$ ipython --no-banner

In [1]: import numpy as np

In [2]: np.set_printoptions(suppress=True, linewidth=200)

In [3]: A = np.load("a.npy")

In [4]: A
Out[4]: 
array([[ -0.7  ,  -3.453,   1.5  ],
       [ -0.6  ,  -3.014,  -0.8  ],
       [ -1.2  ,  -5.981,   1.3  ],
       [ -1.5  ,  -7.526,  -0.5  ],
       [  0.6  ,   2.993,  -1.6  ],
       [  0.2  ,   0.954,  -0.6  ],
       [  0.6  ,   2.958,   0.7  ],
       [ -2.4  , -11.966,   0.2  ],
       [  0.3  ,   1.488,   1.1  ],
       [  0.6  ,   2.923,  -0.7  ],
       [  0.3  ,   1.491,  -1.2  ]])

In [5]: Q, evecs = np.linalg.qr(A[:, :2])[0], np.linalg.qr(A[:, 2:])[0]

In [6]: sigma = np.linalg.svd(Q.T @ evecs, compute_uv=False)

In [7]: round(float(np.linalg.norm(Q @ Q.T - evecs @ evecs.T, 2)), 3)
Out[7]: 1.0

In [8]: np.round(np.degrees(np.arccos(sigma.clip(0, 1))), 3)
Out[8]: array([62.521])

In [9]: (sigma > 0.9).sum()
Out[9]: np.int64(0)

In [10]: cen = (A - A.mean(axis=0)) / A.std(axis=0)

In [11]: np.round(cen.std(axis=0), 3)
Out[11]: array([1., 1., 1.])

In [12]: np.argwhere(np.abs(cen) > 2)
Out[12]: 
array([[7, 0],
       [7, 1]])

In [13]: c = np.linalg.lstsq(np.delete(cen, 1, axis=1), cen[:, 1])[0]

In [14]: c.round(3)
Out[14]: array([1.001, 0.002])

In [15]: np.round(1 - np.var(cen[:, 1] - np.delete(cen, 1, axis=1) @ c), 3)
Out[15]: np.float64(1.0)

In [16]: left, sigma, vt = np.linalg.svd(A)

In [17]: np.argmax(sigma[:-1] / (sigma[1:] + 1e-6)) + 1
Out[17]: np.int64(2)

In [18]: other = left[:, :2] @ np.diag(sigma[:2]) @ vt[:2]

In [19]: np.linalg.matrix_rank(A, rtol=0.05)
Out[19]: np.int64(2)

In [20]: np.linalg.matrix_rank(other)
Out[20]: np.int64(2)

In [21]: z = A[:, 0] > np.median(A[:, 0])

In [22]: u = A[z].mean(axis=0) - A[~z].mean(axis=0)

In [23]: z.astype(int)
Out[23]: array([0, 0, 0, 0, 1, 0, 1, 0, 1, 1, 1])

In [24]: u.round(3)
Out[24]: array([ 1.513,  7.535, -0.523])

In [25]: np.argsort(-np.abs(u).round(6), kind="stable")
Out[25]: array([1, 0, 2])

In [26]: P = A @ np.linalg.solve(A.T @ A, A.T)

In [27]: np.round(np.diag(P), 3)
Out[27]: array([0.241, 0.128, 0.233, 0.41 , 0.273, 0.159, 0.292, 0.513, 0.19 , 0.424, 0.137])

In [28]: np.round(np.trace(P), 3)
Out[28]: np.float64(3.0)

In [29]: np.round(P @ A[:, 0], 3)
Out[29]: array([-0.7, -0.6, -1.2, -1.5,  0.6,  0.2,  0.6, -2.4,  0.3,  0.6,  0.3])
